% python3 -q
>>> import numpy as np
>>> from numpy import linalg as LA
>>> np.set_printoptions(suppress=True, linewidth=140)
>>> def rd(a):
...     return np.round(a, 3) + 0
... 
>>> A = np.array([[2.0, -5.0, -3.0, -1.0, -1.0],
...     [0.0, -3.0, 4.0, -3.0, -3.0],
...     [-7.0, 5.0, 1.0, 0.0, 3.0],
...     [0.0, 0.0, 0.0, 2.0, -9.0],
...     [0.0, 0.0, 0.0, -5.0, -6.0]])
>>> q, r_ = LA.qr(A)
>>> rd(abs(r_[0, 0])), rd(LA.norm(A[:, 0]))
(np.float64(7.28), np.float64(7.28))
>>> q.shape, r_.shape
((5, 5), (5, 5))
>>> rd(np.trace(q @ q.T))
np.float64(5.0)
>>> np.allclose(r_.T @ r_, A.T @ A)
True
>>> q = A.astype(float).copy()
>>> for j in range(5):
...     q[:, j] -= q[:, :j] @ (q[:, :j].T @ q[:, j])
...     q[:, j] /= LA.norm(q[:, j])
... 
>>> rd(q.T @ q)
array([[1., 0., 0., 0., 0.],
       [0., 1., 0., 0., 0.],
       [0., 0., 1., 0., 0.],
       [0., 0., 0., 1., 0.],
       [0., 0., 0., 0., 1.]])
>>> rd(q)
array([[ 0.275, -0.724, -0.633,  0.   ,  0.   ],
       [ 0.   , -0.658,  0.753,  0.   ,  0.   ],
       [-0.962, -0.207, -0.181,  0.   ,  0.   ],
       [ 0.   ,  0.   ,  0.   ,  0.371, -0.928],
       [ 0.   ,  0.   ,  0.   , -0.928, -0.371]])
>>> q, V = LA.qr(A[:, :2])[0], LA.qr(A[:, 2:])[0]
>>> sigma = LA.svd(q.T @ V, compute_uv=False)
>>> (sigma > 0.9).sum()
np.int64(0)
>>> rd(LA.norm(q @ q.T - V @ V.T, 2))
np.float64(1.0)
>>> rd(sigma)
array([0.489, 0.414])
>>> rd(np.degrees(np.arccos(sigma.clip(0, 1))))
array([60.744, 65.516])
>>> E = np.loadtxt("out4.csv", delimiter=",")
>>> E
array([[-0.653,  0.493, -0.578],
       [ 0.254, -0.178,  0.217],
       [ 0.778, -0.617,  0.706],
       [ 0.653, -0.493,  0.578],
       [ 0.572, -0.422,  0.501],
       [ 0.721, -0.558,  0.647],
       [-0.778,  0.617, -0.706],
       [-0.653,  0.493, -0.578],
       [-0.572,  0.422, -0.501],
       [-0.934,  0.824, -0.892],
       [-0.778,  0.617, -0.706],
       [-0.653,  0.493, -0.578],
       [ 0.129, -0.09 ,  0.11 ],
       [-0.254,  0.178, -0.217],
       [-0.892,  0.757, -0.837],
       [ 0.   ,  0.   ,  0.   ],
       [-0.721,  0.558, -0.647],
       [ 0.778, -0.617,  0.706],
       [-0.371,  0.264, -0.319],
       [-0.653,  0.493, -0.578]])
>>> # rows 0 and 7 are equal
>>> rd(LA.norm(E, 1)), rd(LA.norm(E, np.inf))
(np.float64(11.797), np.float64(2.65))
>>> rd(LA.norm(E, 2))
np.float64(4.473)
>>> LA.norm(E, axis=1).argmax()
np.int64(9)
>>> rd(LA.norm(E) ** 2 / LA.norm(E, 2) ** 2)
np.float64(1.001)
>>> rd(LA.norm(E[5], 1)), rd(LA.norm(E[5], np.inf))
(np.float64(1.926), np.float64(0.721))
>>> rd(E[5] @ E[16])
np.float64(-1.25)
>>> rd(LA.norm(E, axis=1))
array([1.002, 0.379, 1.218, 1.002, 0.87 , 1.118, 1.218, 1.002, 0.87 , 1.532, 1.218, 1.002, 0.192, 0.379, 1.438, 0.   , 1.118, 1.218, 0.556,
       1.002])
>>> Uu, sigma, VT = LA.svd(E)
>>> rd(sigma)
array([4.473, 0.103, 0.002])
>>> other = Uu[:, :2] @ np.diag(sigma[:2]) @ VT[:2]
>>> LA.matrix_rank(other)
np.int64(2)
>>> LA.matrix_rank(E, rtol=0.05)
np.int64(1)
>>> gram = E.T @ E
>>> rd(np.diag(gram))
array([8.199, 5.11 , 6.708])
>>> np.allclose(gram, gram.T)
True
>>> rd(LA.svd(E, compute_uv=False) ** 2)
array([20.006,  0.011,  0.   ])
>>> (E @ E.T).shape
(20, 20)
>>> LA.matrix_rank(gram)
np.int64(3)
>>> rd(LA.eigvalsh(gram)[::-1])
array([20.006,  0.011,  0.   ])
>>> th = np.radians(60)
>>> r_ = np.eye(3)
>>> r_[1, 1] = r_[0, 0] = np.cos(th)
>>> r_[1, 0], r_[0, 1] = -np.sin(th), np.sin(th)
>>> rd(r_)
array([[ 0.5  ,  0.866,  0.   ],
       [-0.866,  0.5  ,  0.   ],
       [ 0.   ,  0.   ,  1.   ]])
>>> other = E @ r_.T
>>> rd(LA.det(r_)), np.trace(r_)
(np.float64(1.0), np.float64(2.0))
>>> rd(LA.svd(E, compute_uv=False)), rd(LA.svd(other, compute_uv=False))
(array([4.473, 0.103, 0.002]), array([4.473, 0.103, 0.002]))
>>> Xc = E - E.mean(axis=0)
>>> V = LA.svd(Xc)[2][:2]
>>> other = Xc - Xc @ V.T @ V
>>> rd((Xc @ V.T).std(axis=0))
array([0.949, 0.023])
>>> rd(np.diag(V.T @ V))
array([0.857, 0.798, 0.345])
>>> rd(other.std(axis=0))
array([0., 0., 0.])
>>> rd(np.cov(Xc @ V.T, rowvar=False))
array([[0.947, 0.   ],
       [0.   , 0.001]])
>>> rd(LA.norm(other) / LA.norm(Xc))
np.float64(0.0)
>>> M = np.load("case0.npy")
>>> M
array([[-10.073, -18.625, -16.479,  15.615,  18.72 ],
       [-16.032, -10.117,   9.462,  -3.742, -16.27 ],
       [-13.846,  14.152, -27.103,   7.223,  32.025],
       [ 36.671,  26.843,  11.015,   8.175,  -3.235],
       [  2.97 , -28.91 ,  21.509,  -3.219,   3.693],
       [ -3.653,   5.931, -37.294,   9.842, -22.621],
       [  8.06 ,  -2.329,  -2.833, -19.021, -20.294],
       [ -5.648,  -3.533,  -4.066,  -1.02 ,  -3.308],
       [  8.529, -35.148,  42.941, -20.658,  26.588],
       [-17.983, -35.457,  -2.851,  17.863,  -1.962],
       [ 14.27 ,  14.313,  19.847,   9.231, -13.393],
       [-34.529, -24.088,   0.104,   8.244,  -0.514],
       [ 44.571,   0.065,  21.738,  -9.964,  32.878],
       [-19.563,  -3.253,  14.834,  -4.229,  11.635],
       [  9.699,  24.326, -43.935, -11.842, -10.051],
       [ -4.509,  13.245, -23.611, -15.799,   3.589],
       [  9.13 , -13.084, -11.105,   7.597,  12.113]])
>>> other = M / np.sqrt((M ** 2).mean(axis=1, keepdims=True))
>>> LA.matrix_rank(M - M.mean(axis=1, keepdims=True))
np.int64(4)
>>> rd(LA.norm(other, axis=1))
array([2.236, 2.236, 2.236, 2.236, 2.236, 2.236, 2.236, 2.236, 2.236, 2.236, 2.236, 2.236, 2.236, 2.236, 2.236, 2.236, 2.236])
>>> LA.matrix_rank(other) == LA.matrix_rank(M)
np.True_
>>> m1 = np.array([[0.4, -0.6, -0.9, -0.4],
...     [1.4, -1.9, 1.8, 1.5],
...     [-1.2, 0.7, 0.1, -0.3],
...     [0.8, -1.8, 0.8, 1.6],
...     [0.7, -0.7, 0.7, -0.8],
...     [-0.2, 0.9, -0.1, -1.5],
...     [-0.1, 2.2, -0.4, -1.1],
...     [-1.4, 1.8, -1.1, 0.4],
...     [0.2, -1.2, -0.5, 0.5],
...     [0.8, -0.4, 1.6, 1.4],
...     [1.7, -0.6, 0.4, 0.1],
...     [-1.8, 2.0, 0.0, 2.5],
...     [-1.1, -0.4, 0.5, 1.4],
...     [-0.4, 0.3, 0.0, -1.1]])
>>> m1[12] *= 20
>>> m1
array([[  0.4,  -0.6,  -0.9,  -0.4],
       [  1.4,  -1.9,   1.8,   1.5],
       [ -1.2,   0.7,   0.1,  -0.3],
       [  0.8,  -1.8,   0.8,   1.6],
       [  0.7,  -0.7,   0.7,  -0.8],
       [ -0.2,   0.9,  -0.1,  -1.5],
       [ -0.1,   2.2,  -0.4,  -1.1],
       [ -1.4,   1.8,  -1.1,   0.4],
       [  0.2,  -1.2,  -0.5,   0.5],
       [  0.8,  -0.4,   1.6,   1.4],
       [  1.7,  -0.6,   0.4,   0.1],
       [ -1.8,   2. ,   0. ,   2.5],
       [-22. ,  -8. ,  10. ,  28. ],
       [ -0.4,   0.3,   0. ,  -1.1]])
>>> # row 12 is much longer than the rest
>>> proj = m1 @ LA.solve(m1.T @ m1, m1.T)
>>> rd(proj @ m1[:, 1])
array([-0.6, -1.9,  0.7, -1.8, -0.7,  0.9,  2.2,  1.8, -1.2, -0.4, -0.6,  2. , -8. ,  0.3])
>>> np.allclose(proj @ proj, proj)
True
>>> lab = m1[:, 0] > np.median(m1[:, 0])
>>> r0 = m1[lab].mean(axis=0) - m1[~lab].mean(axis=0)
>>> rd((((m1 - m1.mean(axis=0)) @ r0 > 0) == lab).mean())
np.float64(0.643)
>>> np.argsort(-np.abs(r0).round(6), kind="stable")
array([0, 3, 1, 2])
>>> other = m1 / LA.norm(m1, axis=1)
Traceback (most recent call last):
  File "<python-input-75>", line 1, in <module>
    other = m1 / LA.norm(m1, axis=1)
            ~~~^~~~~~~~~~~~~~~~~~~~~
ValueError: operands could not be broadcast together with shapes (14,4) (14,) 
>>> other = m1 / LA.norm(m1, axis=1, keepdims=True)
>>> gram = other @ other.T
>>> np.argwhere(np.triu(np.abs(gram) > 0.95, 1))
array([], shape=(0, 2), dtype=int64)
>>> rd(np.degrees(np.arccos(np.clip(gram[11, 9], -1, 1))))
np.float64(81.446)
>>> rd(LA.norm(other, axis=1))
array([1., 1., 1., 1., 1., 1., 1., 1., 1., 1., 1., 1., 1., 1.])
>>> (gram - 2 * np.eye(14)).round(6).argmax(axis=1)
array([ 8,  3,  7,  1, 10, 13,  5, 11,  3,  1,  1,  7, 11,  5])
>>> other = np.c_[m1[:, :3] @ np.array([[4, -9, 6], [0, -9, -4], [9, 4, 8]]), np.array([0, 0, 2, 0, 5, 2, 4, 2, 2, 5, 0, 5, 1, 3])]
>>> rd(other)
array([[ -6.5,  -1.8,  -2.4,   0. ],
       [ 21.8,  11.7,  30.4,   0. ],
       [ -3.9,   4.9,  -9.2,   2. ],
       [ 10.4,  12.2,  18.4,   0. ],
       [  9.1,   2.8,  12.6,   5. ],
       [ -1.7,  -6.7,  -5.6,   2. ],
       [ -4. , -20.5, -12.6,   4. ],
       [-15.5,  -8. , -24.4,   2. ],
       [ -3.7,   7. ,   2. ,   2. ],
       [ 17.6,   2.8,  19.2,   5. ],
       [ 10.4,  -8.3,  15.8,   0. ],
       [ -7.2,  -1.8, -18.8,   5. ],
       [  2. , 310. , -20. ,   1. ],
       [ -1.6,   0.9,  -3.6,   3. ]])
>>> rd(LA.norm(other - m1 @ LA.lstsq(m1, other)[0], axis=0))
array([0.   , 0.   , 0.   , 8.728])
>>> LA.matrix_rank(other)
np.int64(4)
>>> gram = np.cov(m1, rowvar=False)
>>> np.argwhere(np.triu(np.abs(np.corrcoef(m1.T)) > 0.8, 1))
array([[0, 2],
       [0, 3],
       [1, 2],
       [1, 3],
       [2, 3]])
>>> np.argsort(-m1.std(axis=0).round(6), kind="stable")
array([3, 0, 2, 1])
>>> other = np.array([[1, -2], [1, 1]])
>>> Z = np.array([[-2, -3, 9], [1, 7, 2], [7, -1, -7]])
>>> W0 = np.kron(other, Z)
>>> W0
array([[ -2,  -3,   9,   4,   6, -18],
       [  1,   7,   2,  -2, -14,  -4],
       [  7,  -1,  -7, -14,   2,  14],
       [ -2,  -3,   9,  -2,  -3,   9],
       [  1,   7,   2,   1,   7,   2],
       [  7,  -1,  -7,   7,  -1,  -7]])
>>> Uu, sigma = LA.svd(W0)
Traceback (most recent call last):
  File "<python-input-93>", line 1, in <module>
    Uu, sigma = LA.svd(W0)
    ^^^^^^^^^
ValueError: too many values to unpack (expected 2)
>>> Uu, sigma, VT = LA.svd(W0, full_matrices=False)
>>> rd(Uu.T @ Uu)
array([[1., 0., 0., 0., 0., 0.],
       [0., 1., 0., 0., 0., 0.],
       [0., 0., 1., 0., 0., 0.],
       [0., 0., 0., 1., 0., 0.],
       [0., 0., 0., 0., 1., 0.],
       [0., 0., 0., 0., 0., 1.]])
>>> rd(sigma)
array([30.105, 17.618, 17.032,  9.967,  9.646,  5.457])
>>> rd(VT @ VT.T)
array([[1., 0., 0., 0., 0., 0.],
       [0., 1., 0., 0., 0., 0.],
       [0., 0., 1., 0., 0., 0.],
       [0., 0., 0., 1., 0., 0.],
       [0., 0., 0., 0., 1., 0.],
       [0., 0., 0., 0., 0., 1.]])
>>> rd(np.abs(VT[0]))
array([0.141, 0.021, 0.252, 0.467, 0.07 , 0.833])
>>> (sigma > 1e-8).sum()
np.int64(6)
>>> rd(np.sqrt((sigma ** 2).sum())), rd(LA.norm(W0))
(np.float64(41.581), np.float64(41.581))
>>> Uu.shape, sigma.shape, VT.shape
((6, 6), (6,), (6, 6))
>>> np.allclose(Uu * sigma @ VT, W0)
True
>>> data = np.load("arr.npy")
>>> rd(data)
array([[ 0.091, -0.091,  0.273],
       [-0.091,  0.091, -0.273],
       [ 0.273, -0.273,  0.818]])
>>> other = data / LA.norm(data, axis=1, keepdims=True)
>>> gram = other @ other.T
>>> rd(gram[2])
array([ 1., -1.,  1.])
>>> r0, v = data[2], data[1]
>>> rd(r0 @ r0)
np.float64(0.818)
>>> rd(r0 @ v)
np.float64(-0.273)
>>> p = (r0 @ v) / (r0 @ r0) * r0
>>> rd((v - p) @ r0)
np.float64(0.0)
>>> rd(p)
array([-0.091,  0.091, -0.273])
>>> LA.matrix_rank(np.outer(r0, v))
np.int64(1)
>>> rd(np.outer(r0, v))
array([[-0.025,  0.025, -0.074],
       [ 0.025, -0.025,  0.074],
       [-0.074,  0.074, -0.223]])
>>> rng = np.random.default_rng(89)
>>> other = data + rng.integers(-2, 3, (3, 1)) @ rng.integers(-2, 3, (1, 3))
>>> rd(other)
array([[ 2.091, -4.091,  2.273],
       [-0.091,  0.091, -0.273],
       [-0.727,  1.727, -0.182]])
>>> rd(LA.svd(other - data, compute_uv=False))
array([5.477, 0.   , 0.   ])
>>> LA.matrix_rank(other - data, tol=1e-8)
np.int64(1)
>>> arr = np.loadtxt("m.csv", delimiter=",")
>>> arr
array([[-3., -3.,  0.,  0.,  0.,  0.],
       [-3., -3., -3.,  0.,  0.,  0.],
       [ 0., -3., -3., -3.,  0.,  0.],
       [ 0.,  0., -3.,  1., -3.,  0.],
       [ 0.,  0.,  0., -3.,  0., -3.],
       [ 0.,  0.,  0.,  0., -3., -1.]])
>>> # rank 5
>>> rd(np.trace(LA.pinv(arr) @ arr))
np.float64(5.0)
>>> np.allclose(arr[:-1].T @ LA.lstsq(arr[:-1].T, arr[-1])[0], arr[-1])
True
>>> np.all(LA.eigvalsh(arr) > 0)
np.False_
